% python3 -q
>>> import numpy as np
>>> from numpy import linalg as LA
>>> np.set_printoptions(suppress=True, linewidth=100)
>>> A2 = np.array([[4, 1, 1],
...     [1, 1, 4],
...     [5, 5, 5],
...     [3, 2, 0],
...     [0, 1, 4],
...     [2, 0, 2],
...     [1, 0, 3],
...     [2, 3, 2]])
>>> basis = np.array([[-1, 3, 0, 0], [-2, -2, -1, -3], [1, -2, 2, 0]])
>>> data = A2 @ basis
>>> data
array([[ -5,   8,   1,  -3],
       [  1,  -7,   7,  -3],
       [-10,  -5,   5, -15],
       [ -7,   5,  -2,  -6],
       [  2, -10,   7,  -3],
       [  0,   2,   4,   0],
       [  2,  -3,   6,   0],
       [ -6,  -4,   1,  -9]])
>>> # null space of dimension 1
>>> A2 = data[0, 0] * data[1:] - np.outer(data[1:, 0], data[0])
>>> A2
array([[  0,  27, -36,  18],
       [  0, 105, -15,  45],
       [  0,  31,  17,   9],
       [  0,  34, -37,  21],
       [  0, -10, -20,   0],
       [  0,  -1, -32,   6],
       [  0,  68,   1,  27]])
>>> data[:, 0] / data[0, 0]
array([ 1. , -0.2,  2. ,  1.4, -0.4, -0. , -0.4,  1.2])
>>> np.flatnonzero(~A2.round(6).any(axis=1))
array([], dtype=int64)
>>> F = np.load("case2.npy")
>>> F.round(1) + 0
array([[ 2.6, -0.5,  0.4,  1.6,  0.7,  1.1,  1.7, -0.5,  0.3, -1.7,  0.7, -0.3,  0.3],
       [ 3.4, -0.8, -0.5,  0.9,  0.9,  1. ,  1.5,  0.8,  1.4, -1.4,  1.5, -1.2,  0.5],
       [-2.2, -3.4, -3. , -2.9, -0.4, -2.6, -1.4,  2.3,  0.2,  3.9, -3.8,  0.9, -0.2],
       [ 3.1,  7.2,  5.2,  4.4,  0.5,  4.4,  1.5, -3.6,  0. , -6.4,  7.7, -2.1,  0.3]])
>>> [round(float(x), 1) for x in LA.svd(F, compute_uv=False)[:3]]
[18.4, 5.4, 1.8]
>>> LA.cond(F) > 100
np.True_
>>> U, sig, VT = LA.svd(F)
>>> sig.round(1) + 0
array([18.4,  5.4,  1.8,  0. ])
>>> A2 = U[:, :3] @ np.diag(sig[:3]) @ VT[:3]
>>> round(LA.norm(F - A2) / LA.norm(F), 1)
np.float64(0.0)
>>> arr = np.load("arr.npy")
>>> arr
array([[1. , 0.7, 0.5, 0.3, 0.2, 0.2, 0.1, 0.1, 0.1, 0. , 0. , 0. ],
       [0.7, 1. , 0.7, 0.5, 0.3, 0.2, 0.2, 0.1, 0.1, 0.1, 0. , 0. ],
       [0.5, 0.7, 1. , 0.7, 0.5, 0.3, 0.2, 0.2, 0.1, 0.1, 0.1, 0. ],
       [0.3, 0.5, 0.7, 1. , 0.7, 0.5, 0.3, 0.2, 0.2, 0.1, 0.1, 0.1],
       [0.2, 0.3, 0.5, 0.7, 1. , 0.7, 0.5, 0.3, 0.2, 0.2, 0.1, 0.1],
       [0.2, 0.2, 0.3, 0.5, 0.7, 1. , 0.7, 0.5, 0.3, 0.2, 0.2, 0.1],
       [0.1, 0.2, 0.2, 0.3, 0.5, 0.7, 1. , 0.7, 0.5, 0.3, 0.2, 0.2],
       [0.1, 0.1, 0.2, 0.2, 0.3, 0.5, 0.7, 1. , 0.7, 0.5, 0.3, 0.2],
       [0.1, 0.1, 0.1, 0.2, 0.2, 0.3, 0.5, 0.7, 1. , 0.7, 0.5, 0.3],
       [0. , 0.1, 0.1, 0.1, 0.2, 0.2, 0.3, 0.5, 0.7, 1. , 0.7, 0.5],
       [0. , 0. , 0.1, 0.1, 0.1, 0.2, 0.2, 0.3, 0.5, 0.7, 1. , 0.7],
       [0. , 0. , 0. , 0.1, 0.1, 0.1, 0.2, 0.2, 0.3, 0.5, 0.7, 1. ]])
>>> w, V = LA.eigh(arr)
>>> np.round(LA.eigvalsh(arr @ arr), 1) + 0
array([ 0. ,  0. ,  0. ,  0.1,  0.1,  0.1,  0.2,  0.4,  1.1,  2.3,  6.9, 19.7])
>>> np.round(LA.svd(arr, compute_uv=False), 1)
array([4.4, 2.6, 1.5, 1. , 0.7, 0.4, 0.3, 0.3, 0.3, 0.2, 0.1, 0.1])
>>> np.round(V.T @ arr @ V, 1) + 0
array([[0.1, 0. , 0. , 0. , 0. , 0. , 0. , 0. , 0. , 0. , 0. , 0. ],
       [0. , 0.1, 0. , 0. , 0. , 0. , 0. , 0. , 0. , 0. , 0. , 0. ],
       [0. , 0. , 0.2, 0. , 0. , 0. , 0. , 0. , 0. , 0. , 0. , 0. ],
       [0. , 0. , 0. , 0.3, 0. , 0. , 0. , 0. , 0. , 0. , 0. , 0. ],
       [0. , 0. , 0. , 0. , 0.3, 0. , 0. , 0. , 0. , 0. , 0. , 0. ],
       [0. , 0. , 0. , 0. , 0. , 0.3, 0. , 0. , 0. , 0. , 0. , 0. ],
       [0. , 0. , 0. , 0. , 0. , 0. , 0.4, 0. , 0. , 0. , 0. , 0. ],
       [0. , 0. , 0. , 0. , 0. , 0. , 0. , 0.7, 0. , 0. , 0. , 0. ],
       [0. , 0. , 0. , 0. , 0. , 0. , 0. , 0. , 1. , 0. , 0. , 0. ],
       [0. , 0. , 0. , 0. , 0. , 0. , 0. , 0. , 0. , 1.5, 0. , 0. ],
       [0. , 0. , 0. , 0. , 0. , 0. , 0. , 0. , 0. , 0. , 2.6, 0. ],
       [0. , 0. , 0. , 0. , 0. , 0. , 0. , 0. , 0. , 0. , 0. , 4.4]])
>>> np.unique(w.round(6) + 0, return_counts=True)[1]
array([1, 1, 1, 1, 1, 1, 1, 1, 1, 1, 1, 1])
>>> w.round(1)
array([0.1, 0.1, 0.2, 0.3, 0.3, 0.3, 0.4, 0.7, 1. , 1.5, 2.6, 4.4])
>>> np.round(V.T @ V, 1) + 0
array([[1., 0., 0., 0., 0., 0., 0., 0., 0., 0., 0., 0.],
       [0., 1., 0., 0., 0., 0., 0., 0., 0., 0., 0., 0.],
       [0., 0., 1., 0., 0., 0., 0., 0., 0., 0., 0., 0.],
       [0., 0., 0., 1., 0., 0., 0., 0., 0., 0., 0., 0.],
       [0., 0., 0., 0., 1., 0., 0., 0., 0., 0., 0., 0.],
       [0., 0., 0., 0., 0., 1., 0., 0., 0., 0., 0., 0.],
       [0., 0., 0., 0., 0., 0., 1., 0., 0., 0., 0., 0.],
       [0., 0., 0., 0., 0., 0., 0., 1., 0., 0., 0., 0.],
       [0., 0., 0., 0., 0., 0., 0., 0., 1., 0., 0., 0.],
       [0., 0., 0., 0., 0., 0., 0., 0., 0., 1., 0., 0.],
       [0., 0., 0., 0., 0., 0., 0., 0., 0., 0., 1., 0.],
       [0., 0., 0., 0., 0., 0., 0., 0., 0., 0., 0., 1.]])
>>> np.round(V @ np.diag(w) @ V.T, 1) + 0
array([[1. , 0.7, 0.5, 0.3, 0.2, 0.2, 0.1, 0.1, 0.1, 0. , 0. , 0. ],
       [0.7, 1. , 0.7, 0.5, 0.3, 0.2, 0.2, 0.1, 0.1, 0.1, 0. , 0. ],
       [0.5, 0.7, 1. , 0.7, 0.5, 0.3, 0.2, 0.2, 0.1, 0.1, 0.1, 0. ],
       [0.3, 0.5, 0.7, 1. , 0.7, 0.5, 0.3, 0.2, 0.2, 0.1, 0.1, 0.1],
       [0.2, 0.3, 0.5, 0.7, 1. , 0.7, 0.5, 0.3, 0.2, 0.2, 0.1, 0.1],
       [0.2, 0.2, 0.3, 0.5, 0.7, 1. , 0.7, 0.5, 0.3, 0.2, 0.2, 0.1],
       [0.1, 0.2, 0.2, 0.3, 0.5, 0.7, 1. , 0.7, 0.5, 0.3, 0.2, 0.2],
       [0.1, 0.1, 0.2, 0.2, 0.3, 0.5, 0.7, 1. , 0.7, 0.5, 0.3, 0.2],
       [0.1, 0.1, 0.1, 0.2, 0.2, 0.3, 0.5, 0.7, 1. , 0.7, 0.5, 0.3],
       [0. , 0.1, 0.1, 0.1, 0.2, 0.2, 0.3, 0.5, 0.7, 1. , 0.7, 0.5],
       [0. , 0. , 0.1, 0.1, 0.1, 0.2, 0.2, 0.3, 0.5, 0.7, 1. , 0.7],
       [0. , 0. , 0. , 0.1, 0.1, 0.1, 0.2, 0.2, 0.3, 0.5, 0.7, 1. ]])
